% ipython --no-banner

In [1]: import numpy as np

In [2]: from numpy import linalg as LA

In [3]: np.set_printoptions(suppress=True, linewidth=140)

In [4]: rd = lambda a: np.round(a, 2) + 0

In [5]: A = np.loadtxt("arr.csv", delimiter=",")

In [6]: A
Out[6]: 
array([[ -0.05,   3.93,  -2.52,  -3.49,   9.18],
       [  1.67,   0.37,  -2.19,  -2.07,   3.84],
       [  4.41,  -5.72,  10.05,   2.29,   1.32],
       [ -2.61,   3.01,   0.83,  -0.19,  -1.06],
       [  5.56,  -7.06,  -1.83,  -0.55,   4.14],
       [  5.01,  -3.9 ,   0.81,   2.87,   3.69],
       [  0.58,  -0.85,   4.87,   1.72,  -1.05],
       [  6.48,  -7.67,   2.84,   1.73,   1.14],
       [ -1.98,   0.39,   0.87,   3.16,  -6.81],
       [  6.59,  -7.81,  -1.04,  -0.66,   5.27],
       [  4.27,  -3.83,   1.33,  -1.  ,   4.99],
       [ -1.63,   0.86,   1.15,   1.86,  -7.22],
       [ -6.62,   7.55,  -1.87,   1.45,  -6.66],
       [ -0.84,   3.57,  -3.07,  -1.22,   3.98],
       [  3.46,  -4.78,  -3.52,  -0.5 ,   3.72],
       [ 11.41, -15.46,   4.38,   3.04,   3.79],
       [ -5.97,   6.23,  -0.33,  -1.8 ,  -2.79],
       [  7.35,  -9.02,   4.19,   4.81,   2.7 ],
       [  1.89,  -3.29,   5.38,   2.09,  -3.34],
       [  1.08,   1.72,  -1.78,  -4.56,   5.97],
       [ -7.76,  10.48,  -6.36,  -2.68,   0.26],
       [ -2.17,   4.26,   4.31,  -0.72,   0.13],
       [  0.99,  -0.3 ,  -2.14,   1.34,   2.32],
       [ -6.73,   6.06,  -6.61,  -1.01,  -3.64],
       [  2.69,  -7.07,   1.63,  -1.69,   1.91],
       [  0.77,  -1.27,   4.88,  -0.45,  -2.51],
       [  2.93,  -3.42,  -1.13,   1.71,   0.04]])

In [7]: B = np.c_[A[:, :3] @ np.array([[0, 8, 1], [1, -6, -6], [5, -7, 0]]), np.array([-7, 0, -9, 9, 0, 8, 9, -1, -5, 3, -3, -5, 2, 3, -8, 2, 6, 8, -4, 5, -1, -4, -3, -9, -2, 1, 5])]

In [8]: rd(B)
Out[8]: 
array([[ -8.67,  -6.34, -23.63,  -7.  ],
       [-10.58,  26.47,  -0.55,   0.  ],
       [ 44.53,  -0.75,  38.73,  -9.  ],
       [  7.16, -44.75, -20.67,   9.  ],
       [-16.21,  99.65,  47.92,   0.  ],
       [  0.15,  57.81,  28.41,   8.  ],
       [ 23.5 , -24.35,   5.68,   9.  ],
       [  6.53,  77.98,  52.5 ,  -1.  ],
       [  4.74, -24.27,  -4.32,  -5.  ],
       [-13.01, 106.86,  53.45,   3.  ],
       [  2.82,  47.83,  27.25,  -3.  ],
       [  6.61, -26.25,  -6.79,  -5.  ],
       [ -1.8 , -85.17, -51.92,   2.  ],
       [-11.78,  -6.65, -22.26,   3.  ],
       [-22.38,  81.  ,  32.14,  -8.  ],
       [  6.44, 153.38, 104.17,   2.  ],
       [  4.58, -82.83, -43.35,   6.  ],
       [ 11.93,  83.59,  61.47,   8.  ],
       [ 23.61,  -2.8 ,  21.63,  -4.  ],
       [ -7.18,  10.78,  -9.24,   5.  ],
       [-21.32, -80.44, -70.64,  -1.  ],
       [ 25.81, -73.09, -27.73,  -4.  ],
       [-11.  ,  24.7 ,   2.79,  -3.  ],
       [-26.99, -43.93, -43.09,  -9.  ],
       [  1.08,  52.53,  45.11,  -2.  ],
       [ 23.13, -20.38,   8.39,   1.  ],
       [ -9.07,  51.87,  23.45,   5.  ]])

In [9]: rd(LA.norm(LA.qr(A)[0].T @ B, axis=0) ** 2 / ((B ** 2).sum(axis=0) + 1e-12))
Out[9]: array([1.  , 1.  , 1.  , 0.07])

In [10]: rd(LA.norm(B - A @ LA.lstsq(A, B)[0], axis=0))
Out[10]: array([ 0.  ,  0.  ,  0.  , 26.96])

In [11]: LA.matrix_rank(B)
Out[11]: np.int64(4)
